$ python -q
>>> import numpy as np
>>> np.set_printoptions(suppress=True, linewidth=160)
>>> A = np.load("data.npy")
>>> print(A)
[[0 2 0 1]
 [0 0 1 3]
 [0 0 0 1]
 [0 0 0 0]]
>>> print(np.einsum("ij,ji->", A, A))
0
>>> np.einsum("ii->", A)
np.int64(0)
>>> print(round(np.linalg.det(A[::-1]), 4))
0.0
>>> np.round(np.linalg.eigvals(A).sum().real, 4)
np.float64(0.0)
>>> print(round(float(np.linalg.det(2 * A)), 4), np.round(np.linalg.det(A), 4))
0.0 0.0
>>> round(float(np.linalg.det(A.T)), 4)
0.0
>>> vec = np.array([-1, -1, 1, 1])
>>> np.linalg.norm(A @ vec) <= np.linalg.norm(A, 2) * np.linalg.norm(vec) + 1e-9
np.True_
>>> (A @ vec).argmax()
np.int64(1)
>>> A @ vec
array([-1,  4,  1,  0])
>>> A * vec
array([[ 0, -2,  0,  1],
       [ 0,  0,  1,  3],
       [ 0,  0,  0,  1],
       [ 0,  0,  0,  0]])
>>> (A * vec).sum(axis=1)
array([-1,  4,  1,  0])
>>> np.round(np.linalg.det(A), 4)
np.float64(0.0)
>>> np.linalg.matrix_power(A, 4)
array([[0, 0, 0, 0],
       [0, 0, 0, 0],
       [0, 0, 0, 0],
       [0, 0, 0, 0]])
>>> (A - A.T) / 2
array([[ 0. ,  1. ,  0. ,  0.5],
       [-1. ,  0. ,  0.5,  1.5],
       [ 0. , -0.5,  0. ,  0.5],
       [-0.5, -1.5, -0.5,  0. ]])
>>> (A + A.T) / 2
array([[0. , 1. , 0. , 0.5],
       [1. , 0. , 0.5, 1.5],
       [0. , 0.5, 0. , 0.5],
       [0.5, 1.5, 0.5, 0. ]])
>>> print(np.trace(A))
0
>>> round(np.abs(np.linalg.eigvals(A)).max(), 4)
np.float64(0.0)
>>> W0 = np.vander(np.arange(4) - 1, 3, increasing=True)
>>> print(W0)
[[ 1 -1  1]
 [ 1  0  0]
 [ 1  1  1]
 [ 1  2  4]]
>>> U, s, Vt = np.linalg.svd(W0, full_matrices=False)
>>> s.round(4)
array([4.8956, 1.6942, 1.0784])
>>> np.abs(U[:, 0]).round(6).argmax()
np.int64(3)
>>> np.round(np.sqrt((s ** 2).sum()), 4), round(float(np.linalg.norm(W0)), 4)
(np.float64(5.2915), 5.2915)
>>> t3 = np.stack([W0, -1 * W0, W0[::-1]])
>>> np.linalg.matrix_rank(t3.reshape(3, -1))
np.int64(2)
>>> t3.shape
(3, 4, 3)
>>> np.linalg.matrix_rank(t3)
array([3, 3, 3])
>>> np.round(np.linalg.norm(t3, axis=(1, 2)), 4)
array([5.2915, 5.2915, 5.2915])
>>> (t3 @ W0.T).shape
(3, 4, 4)
>>> print(np.einsum("bij,cij->bc", t3, t3))
[[ 28 -28   8]
 [-28  28  -8]
 [  8  -8  28]]
>>> round(float(np.linalg.norm(W0) ** 2 / np.linalg.norm(W0, 2) ** 2), 4)
1.1683
>>> round(float(np.linalg.norm(W0[3], 1)), 4), round(float(np.linalg.norm(W0[3], np.inf)), 4)
(7.0, 4.0)
>>> np.round(np.linalg.norm(W0, axis=0), 4)
array([2.    , 2.4495, 4.2426])
>>> np.round(np.linalg.norm(W0, 2), 4)
np.float64(4.8956)
>>> W1 = np.array([[2, -1, 0, -1], [1, 1, 0, -2], [2, 2, 1, -2]])
>>> beta = np.array([-1, -2, 0, -2])
>>> H = np.maximum(W0 @ W1 + beta, 0)
>>> (H > 0).mean(axis=0)
array([1.  , 0.25, 0.75, 0.  ])
>>> print((H > 0).astype(int))
[[1 0 1 0]
 [1 0 0 0]
 [1 0 1 0]
 [1 1 1 0]]
>>> basis = np.array([[2, 1], [2, 3], [2, 2], [3, 2]])
>>> W1 @ basis
array([[-1, -3],
       [-2,  0],
       [ 4,  6]])
>>> (H @ basis).round(6).argmax(axis=1)
array([0, 0, 0, 0])
>>> rng = np.random.default_rng(993)
>>> labels = rng.permutation(3)
>>> out = W0[:, labels] * rng.choice([-1, 1], 3)
>>> out
array([[ 1,  1,  1],
       [ 0,  0,  1],
       [ 1, -1,  1],
       [ 4, -2,  1]])
>>> U, _, Vt = np.linalg.svd(W0.T @ out)
>>> np.round(U @ Vt, 4) + 0
array([[ 0.,  0.,  1.],
       [ 0., -1.,  0.],
       [ 1.,  0.,  0.]])
>>> J = np.load("case19.npy")
>>> J.round(4)
array([[-0.3706, -0.3175,  0.8728],
       [-0.4447, -0.7644, -0.4669],
       [ 0.8154, -0.5612,  0.1421]])
>>> np.unravel_index(np.abs(J).argmax(), J.shape)
(np.int64(0), np.int64(2))
>>> np.round(J.sum(axis=0), 4)
array([ 0.    , -1.6431,  0.5481])
>>> print(np.round(J - J[0], 4))
[[ 0.      0.      0.    ]
 [-0.0741 -0.4469 -1.3397]
 [ 1.186  -0.2437 -0.7307]]
>>> J.shape
(3, 3)
>>> np.round(J.mean(axis=0), 4)
array([ 0.    , -0.5477,  0.1827])
>>> np.round(np.linalg.svd(J, compute_uv=False), 4)
array([1., 1., 1.])
>>> print(np.linalg.matrix_rank(J))
3
